$ python3 -q
>>> import numpy as np
>>> from numpy import linalg as LA
>>> np.set_printoptions(precision=4, suppress=True, linewidth=120)
>>> F = np.loadtxt("data.csv", delimiter=",")
>>> F
array([[ 1.7   ,  0.3   ,  0.1   , -0.3   ,  0.5   ],
       [ 1.    ,  0.4   ,  1.1   , -1.1   ,  1.5   ],
       [-0.3   , -0.9   ,  1.4   , -0.1   , -0.4   ],
       [ 0.3099, -1.5888, -0.9904,  1.1659,  0.7087],
       [-0.6   , -0.1   , -1.2   , -0.6   , -0.6   ],
       [ 0.3   , -1.7   , -1.    ,  1.2   ,  0.5   ],
       [-0.4   ,  0.6   , -1.4   ,  1.2   ,  0.6   ],
       [-0.5   ,  0.2   ,  0.1   , -1.6   ,  1.6   ]])
>>> hat = F @ LA.solve(F.T @ F, F.T)
>>> hat @ F[:, 0]
array([ 1.7   ,  1.    , -0.3   ,  0.3099, -0.6   ,  0.3   , -0.4   , -0.5   ])
>>> np.trace(hat)
np.float64(5.0)
>>> T = np.stack([F, -2 * F, F[::-1]])
>>> LA.matrix_rank(T)
array([5, 5, 5])
>>> np.einsum("bij,cij->bc", T, T)
array([[ 35.5528, -71.1056,  -3.7267],
       [-71.1056, 142.2112,   7.4534],
       [ -3.7267,   7.4534,  35.5528]])
>>> other = np.c_[F[:, :3] @ np.array([[-2, 3, -3], [-3, 2, -1], [-3, 0, -1]]), np.array([2, 0, 1, 0, 1, 1, 2, 0])]
>>> other.round(4) + 0
array([[-4.6   ,  5.7   , -5.5   ,  2.    ],
       [-6.5   ,  3.8   , -4.5   ,  0.    ],
       [-0.9   , -2.7   ,  0.4   ,  1.    ],
       [ 7.1178, -2.2479,  1.6495,  0.    ],
       [ 5.1   , -2.    ,  3.1   ,  1.    ],
       [ 7.5   , -2.5   ,  1.8   ,  1.    ],
       [ 3.2   ,  0.    ,  2.    ,  2.    ],
       [ 0.1   , -1.1   ,  1.2   ,  0.    ]])
>>> np.round(LA.norm(other - F @ LA.lstsq(F, other)[0], axis=0), 4) + 0
array([0.    , 0.    , 0.    , 2.8582])
>>> np.round(LA.lstsq(F, other[:, 0])[0], 4) + 0
array([-2., -3., -3.,  0.,  0.])
>>> LA.matrix_rank(other)
np.int64(4)
>>> LA.matrix_rank(np.c_[F, other])
np.int64(6)
